$ python3 -q
>>> import numpy as np
>>> from numpy import linalg as LA
>>> np.set_printoptions(suppress=True, linewidth=140)
>>> W0 = np.loadtxt("m.csv", delimiter=",")
>>> W0
array([[ 46.,  13.,  -6., -11., -10.],
       [ 13.,  68.,  13.,   1.,  12.],
       [ -6.,  13.,  54.,  42.,   4.],
       [-11.,   1.,  42.,  53.,   0.],
       [-10.,  12.,   4.,   0.,  32.]])
>>> np.round(LA.eigvals(W0).sum().real, 2)
np.float64(253.0)
>>> np.einsum("ij,ji->", W0, W0)
np.float64(18529.0)
>>> np.einsum("ii->", W0)
np.float64(253.0)
>>> w, evecs = LA.eigvalsh(W0)
Traceback (most recent call last):
  File "<python-input-8>", line 1, in <module>
    w, evecs = LA.eigvalsh(W0)
    ^^^^^^^^
ValueError: too many values to unpack (expected 2)
>>> w, evecs = LA.eigh(W0)
>>> (w > 1e-8).sum(), (w < -1e-8).sum()
(np.int64(5), np.int64(0))
>>> np.unique(w.round(6) + 0, return_counts=True)[1]
array([1, 1, 1, 1, 1])
>>> np.round(LA.eigvalsh(W0 @ W0), 2)
array([   99.61,   406.92,  2168.97,  5707.39, 10146.12])
>>> np.round(evecs @ np.diag(w) @ evecs.T, 2) + 0
array([[ 46.,  13.,  -6., -11., -10.],
       [ 13.,  68.,  13.,   1.,  12.],
       [ -6.,  13.,  54.,  42.,   4.],
       [-11.,   1.,  42.,  53.,   0.],
       [-10.,  12.,   4.,   0.,  32.]])
>>> w.sum(), np.trace(W0)
(np.float64(253.0), np.float64(253.0))
>>> np.round(LA.svd(W0, compute_uv=False), 2)
array([100.73,  75.55,  46.57,  20.17,   9.98])
>>> np.round(evecs.T @ evecs, 2) + 0
array([[1., 0., 0., 0., 0.],
       [0., 1., 0., 0., 0.],
       [0., 0., 1., 0., 0.],
       [0., 0., 0., 1., 0.],
       [0., 0., 0., 0., 1.]])
>>> np.round(np.abs(evecs[:, -1]), 2)
array([0.16, 0.27, 0.69, 0.65, 0.11])
>>> W0 @ W0
array([[ 2542.,  1273.,  -933., -1328.,  -648.],
       [ 1273.,  5107.,  1598.,   524.,  1122.],
       [ -933.,  1598.,  4901.,  4573.,   560.],
       [-1328.,   524.,  4573.,  4695.,   290.],
       [ -648.,  1122.,   560.,   290.,  1284.]])
>>> (W0 + W0.T) / 2
array([[ 46.,  13.,  -6., -11., -10.],
       [ 13.,  68.,  13.,   1.,  12.],
       [ -6.,  13.,  54.,  42.,   4.],
       [-11.,   1.,  42.,  53.,   0.],
       [-10.,  12.,   4.,   0.,  32.]])
>>> np.allclose(W0, W0.T)
True
>>> np.round(np.sort(np.abs(LA.eigvals(W0))), 2)
array([  9.98,  20.17,  46.57,  75.55, 100.73])
>>> np.trace(W0)
np.float64(253.0)
>>> E = np.load("out9.npy")
>>> E
array([[ 5,  6,  7,  8,  9, 10, 11, 12, 13, 14, 15, 16],
       [17, 18, 19, 20, 21, 22, 23, 24, 25, 26, 27, 28],
       [29, 30, 31, 32, 33, 34, 35, 36, 37, 38, 39, 40],
       [41, 42, 43, 44, 45, 46, 47, 48, 49, 50, 51, 52],
       [53, 54, 55, 56, 57, 58, 59, 60, 61, 62, 63, 64]])
>>> # looks like rank 2
>>> np.allclose(E[:-1].T @ LA.lstsq(E[:-1].T, E[-1])[0], E[-1])
True
>>> [round(float(x), 2) for x in LA.svd(E, compute_uv=False)[:3]]
[298.78, 11.76, 0.0]
>>> np.argsort(-LA.norm(E, axis=0).round(6), kind="stable")[:3]
array([11, 10,  9])
>>> arr = np.load("case17.npy")
>>> arr
array([[0, 1, 0, 0, 0, 0, 1, 0, 0, 0, 1, 0, 1],
       [1, 0, 0, 1, 1, 0, 0, 0, 0, 0, 0, 0, 0],
       [0, 0, 0, 1, 0, 1, 1, 0, 0, 0, 0, 1, 0],
       [0, 1, 1, 0, 0, 0, 0, 0, 0, 0, 0, 0, 0],
       [0, 1, 0, 0, 0, 0, 0, 0, 0, 0, 0, 0, 0],
       [0, 0, 1, 0, 0, 0, 0, 0, 0, 0, 0, 0, 0],
       [1, 0, 1, 0, 0, 0, 0, 0, 0, 0, 0, 0, 0],
       [0, 0, 0, 0, 0, 0, 0, 0, 0, 0, 0, 0, 0],
       [0, 0, 0, 0, 0, 0, 0, 0, 0, 1, 0, 0, 0],
       [0, 0, 0, 0, 0, 0, 0, 0, 1, 0, 0, 0, 0],
       [1, 0, 0, 0, 0, 0, 0, 0, 0, 0, 0, 0, 0],
       [0, 0, 1, 0, 0, 0, 0, 0, 0, 0, 0, 0, 1],
       [1, 0, 0, 0, 0, 0, 0, 0, 0, 0, 0, 1, 0]])
>>> # symmetric, so the eigenvalues are real
>>> cov = E.T @ E
>>> cov
array([[5645, 5790, 5935, 6080, 6225, 6370, 6515, 6660, 6805, 6950, 7095, 7240],
       [5790, 5940, 6090, 6240, 6390, 6540, 6690, 6840, 6990, 7140, 7290, 7440],
       [5935, 6090, 6245, 6400, 6555, 6710, 6865, 7020, 7175, 7330, 7485, 7640],
       [6080, 6240, 6400, 6560, 6720, 6880, 7040, 7200, 7360, 7520, 7680, 7840],
       [6225, 6390, 6555, 6720, 6885, 7050, 7215, 7380, 7545, 7710, 7875, 8040],
       [6370, 6540, 6710, 6880, 7050, 7220, 7390, 7560, 7730, 7900, 8070, 8240],
       [6515, 6690, 6865, 7040, 7215, 7390, 7565, 7740, 7915, 8090, 8265, 8440],
       [6660, 6840, 7020, 7200, 7380, 7560, 7740, 7920, 8100, 8280, 8460, 8640],
       [6805, 6990, 7175, 7360, 7545, 7730, 7915, 8100, 8285, 8470, 8655, 8840],
       [6950, 7140, 7330, 7520, 7710, 7900, 8090, 8280, 8470, 8660, 8850, 9040],
       [7095, 7290, 7485, 7680, 7875, 8070, 8265, 8460, 8655, 8850, 9045, 9240],
       [7240, 7440, 7640, 7840, 8040, 8240, 8440, 8640, 8840, 9040, 9240, 9440]])
>>> np.allclose(cov, cov.T)
True
>>> np.round(LA.svd(E, compute_uv=False) ** 2, 2) + 0
array([89271.6,   138.4,     0. ,     0. ,     0. ])
>>> np.diag(cov)
array([5645, 5940, 6245, 6560, 6885, 7220, 7565, 7920, 8285, 8660, 9045, 9440])
>>> np.flatnonzero(LA.matrix_power((arr != 0) + (arr.T != 0) + np.eye(13), 13)[10])
array([ 0,  1,  2,  3,  4,  5,  6, 10, 11, 12])
>>> np.round(np.sort(LA.eigvals(arr).real), 2) + 0
array([-2.25, -2.09, -1.23, -1.  , -0.43,  0.  ,  0.  ,  0.  ,  0.67,  1.  ,  1.23,  1.53,  2.56])
>>> round(float(LA.det(arr)), 2)
0.0
